In [1]: import numpy as np

In [2]: np.set_printoptions(precision=3, suppress=True, linewidth=140, sign=" ")

In [3]: data = np.load("block7.npy")

In [4]: data
Out[4]: 
array([[ 0.2  ,  0.2  ,  0.   ,  0.2  ,  0.   ,  0.   ,  0.   ,  0.2  ,  0.2  ,  0.   ,  0.   ,  0.   ,  0.   ],
       [ 0.   ,  0.4  ,  0.2  ,  0.   ,  0.   ,  0.2  ,  0.   ,  0.   ,  0.   ,  0.2  ,  0.   ,  0.   ,  0.   ],
       [ 0.   ,  0.   ,  0.25 ,  0.25 ,  0.   ,  0.   ,  0.   ,  0.   ,  0.   ,  0.   ,  0.25 ,  0.   ,  0.25 ],
       [ 0.   ,  0.   ,  0.   ,  0.167,  0.167,  0.   ,  0.   ,  0.   ,  0.   ,  0.167,  0.167,  0.167,  0.167],
       [ 0.111,  0.111,  0.111,  0.111,  0.111,  0.   ,  0.111,  0.   ,  0.   ,  0.   ,  0.111,  0.111,  0.111],
       [ 0.   ,  0.   ,  0.   ,  0.   ,  0.   ,  0.25 ,  0.25 ,  0.   ,  0.   ,  0.   ,  0.25 ,  0.25 ,  0.   ],
       [ 0.25 ,  0.   ,  0.   ,  0.   ,  0.25 ,  0.   ,  0.25 ,  0.   ,  0.   ,  0.   ,  0.   ,  0.25 ,  0.   ],
       [ 0.167,  0.167,  0.   ,  0.   ,  0.   ,  0.   ,  0.   ,  0.333,  0.   ,  0.   ,  0.167,  0.   ,  0.167],
       [ 0.   ,  0.   ,  0.   ,  0.   ,  0.   ,  0.2  ,  0.   ,  0.   ,  0.4  ,  0.2  ,  0.   ,  0.   ,  0.2  ],
       [ 0.333,  0.   ,  0.   ,  0.   ,  0.   ,  0.   ,  0.   ,  0.   ,  0.   ,  0.333,  0.   ,  0.333,  0.   ],
       [ 0.   ,  0.143,  0.143,  0.   ,  0.   ,  0.   ,  0.   ,  0.143,  0.143,  0.   ,  0.143,  0.143,  0.143],
       [ 0.2  ,  0.   ,  0.   ,  0.   ,  0.   ,  0.   ,  0.2  ,  0.   ,  0.   ,  0.2  ,  0.2  ,  0.2  ,  0.   ],
       [ 0.   ,  0.   ,  0.2  ,  0.2  ,  0.   ,  0.   ,  0.2  ,  0.   ,  0.   ,  0.   ,  0.2  ,  0.   ,  0.2  ]])

In [5]: # a transition matrix

In [6]: vec = np.array([-1, 2, 0, 1, -2, 2, -2, 2, 1, -2, 0, 0, 1])

In [7]: rhs = data @ vec

In [8]: beta, lr = np.zeros(13), 1 / np.linalg.norm(data, 2) ** 2

In [9]: for i in range(50):
   ...:     beta -= lr * data.T @ (data @ beta - rhs)
   ...:     if i % 10 == 0: print(i, round(np.linalg.norm(data @ beta - rhs), 3))
   ...: 
0 1.714
10 0.387
20 0.271
30 0.206
40 0.162

In [10]: np.round(np.linalg.cond(data), 3)
Out[10]: np.float64(28.158)

In [11]: T = np.stack([data, -1 * data, data[::-1]])

In [12]: np.linalg.norm(T, axis=(1, 2))
Out[12]: array([ 1.699,  1.699,  1.699])

In [13]: (T @ data.T).shape
Out[13]: (3, 13, 13)

In [14]: np.round(np.linalg.det(T), 3) + 0
Out[14]: array([ 0.,  0.,  0.])

In [15]: np.einsum("bij,cij->bc", T, T)
Out[15]: 
array([[ 2.886, -2.886,  0.974],
       [-2.886,  2.886, -0.974],
       [ 0.974, -0.974,  2.886]])

In [16]: q, Rm = np.linalg.qr(data)

In [17]: np.round(abs(Rm[0, 0]), 3), round(float(np.linalg.norm(data[:, 0])), 3)
Out[17]: (np.float64(0.542), 0.542)

In [18]: q.shape, Rm.shape
Out[18]: ((13, 13), (13, 13))

In [19]: np.allclose(Rm.T @ Rm, data.T @ data)
Out[19]: True

In [20]: np.trace(q @ q.T)
Out[20]: np.float64(13.0)

In [21]: arr = np.load("m.npy")

In [22]: arr
Out[22]: 
array([[ 1.   ,  0.28 , -2.64 , -2.   ],
       [ 1.   ,  0.014, -2.507, -2.   ],
       [ 1.   ,  0.258, -2.629, -2.   ],
       [ 1.   , -0.719, -2.141, -2.   ],
       [ 1.   ,  0.275, -2.638, -2.   ],
       [ 1.   ,  0.625, -2.813, -2.   ],
       [ 1.   ,  0.476, -2.738, -2.   ],
       [ 1.   ,  0.624, -2.812, -2.   ],
       [ 1.   ,  4.245, -4.623, -2.   ],
       [ 1.   ,  1.136, -3.068, -2.   ],
       [ 1.   , -1.697, -1.651, -2.   ],
       [ 1.   ,  3.32 , -4.16 , -2.   ],
       [ 1.   ,  1.342, -3.171, -2.   ],
       [ 1.   , -0.151, -2.425, -2.   ],
       [ 1.   ,  0.19 , -2.595, -2.   ],
       [ 1.   ,  3.133, -4.067, -2.   ],
       [ 1.   , -0.101, -2.449, -2.   ],
       [ 1.   ,  0.288, -2.644, -2.   ],
       [ 1.   ,  1.315, -3.157, -2.   ],
       [ 1.   ,  2.577, -3.788, -2.   ],
       [ 1.   , -1.862, -1.569, -2.   ],
       [ 1.   ,  4.113, -4.557, -2.   ],
       [ 1.   , -1.329, -1.836, -2.   ],
       [ 1.   ,  1.438, -3.219, -2.   ],
       [ 1.   ,  0.432, -2.716, -2.   ],
       [ 1.   ,  2.543, -3.772, -2.   ],
       [ 1.   ,  5.432, -5.216, -2.   ],
       [ 1.   , -1.816, -1.592, -2.   ],
       [ 1.   , -0.705, -2.148, -2.   ],
       [ 1.   , -0.508, -2.246, -2.   ],
       [ 1.   ,  5.433, -5.217, -2.   ],
       [ 1.   , -1.869, -1.565, -2.   ],
       [ 1.   ,  1.549, -3.274, -2.   ],
       [ 1.   ,  2.543, -3.771, -2.   ]])

In [23]: # rows and columns are dependent

In [24]: Uu, sv, vt = np.linalg.svd(arr)

In [25]: sv.round(3) + 0
Out[25]: array([ 23.865,   9.839,   0.   ,   0.   ])

In [26]: np.argmax(sv[:-1] / (sv[1:] + 1e-6)) + 1
Out[26]: np.int64(2)

In [27]: B = Uu[:, :2] @ np.diag(sv[:2]) @ vt[:2]

In [28]: round(np.linalg.norm(arr - B, 2), 3), round(sv[2], 3)
Out[28]: (np.float64(0.0), np.float64(0.0))
